$ python3 -q
>>> import numpy as np
>>> np.set_printoptions(precision=3, suppress=True, linewidth=140, legacy="1.25")
>>> mat = np.array([[9, 0, 9],
...     [6, 0, 6],
...     [-6, 0, -6],
...     [-3, 0, -3],
...     [-9, 0, -9],
...     [-3, 0, -3],
...     [0, 0, 0],
...     [0, 0, 0]])
>>> print(mat)
[[ 9  0  9]
 [ 6  0  6]
 [-6  0 -6]
 [-3  0 -3]
 [-9  0 -9]
 [-3  0 -3]
 [ 0  0  0]
 [ 0  0  0]]
>>> Y = np.array([[5, 1, 0], [0, -3, 1], [3, 4, 2]])
>>> print(np.einsum("ij,ij->i", mat, mat))
[162  72  72  18 162  18   0   0]
>>> print(Y.T @ mat.T)
[[ 72  48 -48 -24 -72 -24   0   0]
 [ 45  30 -30 -15 -45 -15   0   0]
 [ 18  12 -12  -6 -18  -6   0   0]]
>>> print(np.einsum("ik,kj->ji", mat, Y))
[[ 72  48 -48 -24 -72 -24   0   0]
 [ 45  30 -30 -15 -45 -15   0   0]
 [ 18  12 -12  -6 -18  -6   0   0]]
>>> print(mat @ Y)
[[ 72  45  18]
 [ 48  30  12]
 [-48 -30 -12]
 [-24 -15  -6]
 [-72 -45 -18]
 [-24 -15  -6]
 [  0   0   0]
 [  0   0   0]]
>>> print(np.linalg.matrix_rank(np.vstack([mat, Y.T])))
3
>>> print(np.abs(np.diag(np.linalg.qr(mat)[1])) > 1e-9)
[ True False False]
>>> print(round(float(np.trace(np.linalg.pinv(mat) @ mat)), 3))
1.0
>>> U, sig, VT = np.linalg.svd(mat)
>>> V = VT[:(sig > 1e-8).sum()]
>>> rng = np.random.default_rng(444645)
>>> vec = mat[1] + 2 * mat[2] + rng.integers(2) * np.eye(3)[1]
>>> print(vec)
[-6.  1. -6.]
>>> print(np.diag(V.T @ V))
[0.5 0.  0.5]
>>> print(np.allclose(V.T @ V @ vec, vec))
False
>>> J = np.load("mat.npy")
>>> print(J)
[[1 0 0 0 0]
 [3 1 0 0 0]
 [1 3 1 0 0]
 [2 1 1 1 0]
 [3 3 0 2 1]]
>>> blk = np.stack([J, 2 * J, J[::-1]])
>>> print(np.linalg.norm(blk, axis=(1, 2)))
[ 7.211 14.422  7.211]
>>> print(blk.shape)
(3, 5, 5)
>>> print(np.linalg.det(blk))
[ 1. 32.  1.]
>>> Y = J + rng.integers(-2, 3, (5, 4)) @ rng.integers(-2, 3, (4, 5))
>>> print(Y)
[[ 3 -1 -6  4  6]
 [ 3  3  5 -1 -1]
 [-5 -5  3 -1 -6]
 [ 8  4  0  4  5]
 [-1  2  1 -4 -8]]
>>> print(np.linalg.matrix_rank(Y - J, tol=1e-8))
4
